In [1]: import numpy as np

In [2]: from numpy import linalg as LA

In [3]: np.set_printoptions(suppress=True, linewidth=200)

In [4]: F = np.array([[34.2, 40.6, 30.6],
   ...:     [36.8, 38.4, 28.4],
   ...:     [33.9, 41.6, 30.7],
   ...:     [36.1, 38.8, 29.2],
   ...:     [34.7, 39.3, 29.9],
   ...:     [33.0, 38.0, 30.4],
   ...:     [36.1, 39.3, 30.8],
   ...:     [34.8, 40.4, 29.2],
   ...:     [35.7, 40.7, 29.6],
   ...:     [34.4, 39.2, 29.7],
   ...:     [35.3, 39.8, 30.2],
   ...:     [33.0, 41.1, 29.5],
   ...:     [33.6, 40.0, 30.8],
   ...:     [35.9, 41.3, 30.9],
   ...:     [36.5, 40.4, 29.5],
   ...:     [33.6, 39.5, 33.0],
   ...:     [35.7, 41.4, 29.0],
   ...:     [35.8, 42.9, 29.9],
   ...:     [34.5, 39.6, 31.1]])

In [5]: cov = np.cov(F, rowvar=False)

In [6]: print(np.round(np.polyfit(F[:, 1], F[:, 0], 1), 1))
[ 0.1 32.3]

In [7]: print(np.round(np.corrcoef(F.T), 1) + 0)
[[ 1.   0.1 -0.5]
 [ 0.1  1.   0. ]
 [-0.5  0.   1. ]]

In [8]: print(np.argsort(-F.std(axis=0).round(6), kind="stable"))
[1 0 2]

In [9]: print(cov.round(1) + 0)
[[ 1.4  0.1 -0.6]
 [ 0.1  1.5  0. ]
 [-0.6  0.   1. ]]

In [10]: cen = F - F.mean(axis=0)

In [11]: V = LA.svd(cen)[2][:1]

In [12]: M2 = cen - cen @ V.T @ V

In [13]: print(np.round((cen @ V.T).std(axis=0), 1))
[1.3]

In [14]: E = np.array([[0.9, -0.8, 0.8],
    ...:     [0.9, 0.3, 1.3],
    ...:     [-0.6, -1.1, 1.3],
    ...:     [1.5, 0.3, 1.9]])

In [15]: x0 = np.array([-6, -8, 5])

In [16]: y = E @ x0

In [17]: coef, lr = np.zeros(3), 1 / LA.norm(E, 2) ** 2

In [18]: for i in range(30):
    ...:     coef -= lr * E.T @ (E @ coef - y)
    ...:     if i % 10 == 0: print(i, round(LA.norm(E @ coef - y), 1))
    ...: 
0 13.6
10 0.5
20 0.2

In [19]: print(round(float(LA.cond(E)), 1))
4.0

In [20]: M2 = np.c_[E[:, :1] @ np.array([[0]]), np.array([0, 1, 0, 0])]

In [21]: print(M2)
[[0. 0.]
 [0. 1.]
 [0. 0.]
 [0. 0.]]

In [22]: print(np.round(LA.norm(M2 - E @ LA.lstsq(E, M2)[0], axis=0), 1))
[0.  0.8]

In [23]: print(LA.matrix_rank(M2))
1

In [24]: print(LA.matrix_rank(np.c_[E, M2]))
4
